$ python -q
>>> import numpy as np
>>> np.set_printoptions(precision=2, suppress=True, linewidth=160)
>>> def tidy(a):
...     return np.round(a, 2) + 0
... 
>>> E = np.loadtxt("sample13.csv", delimiter=",")
>>> tidy(E)
array([[ 10.9 ,  16.64,  10.43, -23.82,   0.79,  -0.96,  15.39],
       [ -0.36,   5.19,  -9.1 ,   1.63,   9.1 ,   1.82,   9.47],
       [  5.99,  11.59,   1.97, -12.68,   4.37,   0.24,  12.71],
       [  4.69,  -0.52,  11.18,  -3.69,  -3.44,  -1.46,  -5.49],
       [  3.08,   5.29,   0.5 ,  -4.24,   3.79,   0.33,   5.75],
       [  2.49,  -1.9 ,   6.47,   0.8 ,  -1.13,  -0.76,  -5.27],
       [  3.68,  -3.98,  12.01,  -0.03,  -4.67,  -1.67,  -9.98],
       [  1.41,   7.19,  -6.23,  -2.49,   7.95,   1.42,  10.72],
       [ -0.82,  -4.66,   0.07,   7.95,   1.81,   0.17,  -6.02],
       [  6.95,   8.97,   7.46, -12.84,   0.74,  -0.67,   7.38],
       [  5.24,   5.3 ,   6.55,  -7.89,   0.43,  -0.61,   3.34],
       [  1.93,  -2.78,   5.82,   2.24,  -0.96,  -0.68,  -6.06],
       [  3.32,   0.76,   5.98,  -2.1 ,  -0.27,  -0.63,  -1.89],
       [ -1.3 , -10.1 ,   4.51,  11.81,  -1.86,  -0.64, -14.32],
       [ -1.73, -11.03,   4.29,  13.06,  -1.95,  -0.62, -15.35],
       [ -2.78,  -7.68,  -2.22,  12.94,   2.41,   0.46,  -8.73],
       [  2.92,   9.66,  -4.6 ,  -6.43,   7.59,   1.22,  13.03],
       [  6.35,   2.74,  12.4 ,  -8.32,  -3.39,  -1.58,  -2.08],
       [  2.44,   7.81,  -4.01,  -4.57,   6.85,   1.09,  10.58],
       [ -4.54,  -6.64,  -8.28,  15.33,   6.01,   1.43,  -5.05],
       [  0.53,  -8.51,   7.98,   7.83,  -3.43,  -1.14, -13.81],
       [  3.57,   2.67,   4.63,  -3.59,   0.91,  -0.37,   0.95],
       [  4.41,   8.15,   1.19,  -8.09,   4.04,   0.29,   8.91],
       [  3.47,   2.62,   4.4 ,  -3.38,   1.02,  -0.34,   0.98],
       [ -0.78,  -7.96,   3.7 ,   9.73,  -0.94,  -0.46, -11.43],
       [  6.9 ,   7.02,   9.37, -11.65,  -0.76,  -1.01,   4.28]])
>>> # rows and columns are dependent
>>> theta = np.radians(115)
>>> Rm = np.eye(7)
>>> Rm[1, 1] = Rm[4, 4] = np.cos(theta)
>>> Rm[1, 4], Rm[4, 1] = -np.sin(theta), np.sin(theta)
>>> tidy(Rm)
array([[ 1.  ,  0.  ,  0.  ,  0.  ,  0.  ,  0.  ,  0.  ],
       [ 0.  , -0.42,  0.  ,  0.  , -0.91,  0.  ,  0.  ],
       [ 0.  ,  0.  ,  1.  ,  0.  ,  0.  ,  0.  ,  0.  ],
       [ 0.  ,  0.  ,  0.  ,  1.  ,  0.  ,  0.  ,  0.  ],
       [ 0.  ,  0.91,  0.  ,  0.  , -0.42,  0.  ,  0.  ],
       [ 0.  ,  0.  ,  0.  ,  0.  ,  0.  ,  1.  ,  0.  ],
       [ 0.  ,  0.  ,  0.  ,  0.  ,  0.  ,  0.  ,  1.  ]])
>>> A2 = E @ Rm.T
>>> np.allclose(np.linalg.norm(E, axis=1), np.linalg.norm(A2, axis=1))
True
>>> tidy(np.linalg.svd(E, compute_uv=False)), tidy(np.linalg.svd(A2, compute_uv=False))
(array([75.71, 45.64, 15.52,  0.  ,  0.  ,  0.  ,  0.  ]), array([75.71, 45.64, 15.52,  0.  ,  0.  ,  0.  ,  0.  ]))
>>> tidy(np.abs(A2 - E).max(axis=0))
array([ 0.  , 24.39,  0.  ,  0.  , 14.57,  0.  ,  0.  ])
>>> z = E[:, 5] > np.median(E[:, 5])
>>> r0 = E[z].mean(axis=0) - E[~z].mean(axis=0)
>>> tidy((((E - E.mean(axis=0)) @ r0 > 0) == z).mean())
np.float64(0.88)
>>> np.unique(E.round(6), axis=0).shape
(26, 7)
>>> np.allclose(E[:-1].T @ np.linalg.lstsq(E[:-1].T, E[-1])[0], E[-1])
True
>>> np.linalg.lstsq(E[:-1].T, E[-1])[2]
np.int32(3)
>>> rank = np.linalg.matrix_rank(E)
>>> rank
np.int64(3)
>>> null = np.linalg.svd(E)[2][rank:].T
>>> null.shape
(7, 4)
>>> np.linalg.matrix_rank(E.T @ E), np.linalg.matrix_rank(E @ E.T)
(np.int64(3), np.int64(3))
>>> [int(np.linalg.matrix_rank(np.delete(E, i, axis=0))) for i in range(26)]
[3, 3, 3, 3, 3, 3, 3, 3, 3, 3, 3, 3, 3, 3, 3, 3, 3, 3, 3, 3, 3, 3, 3, 3, 3, 3]
>>> np.allclose(E @ null, 0)
True
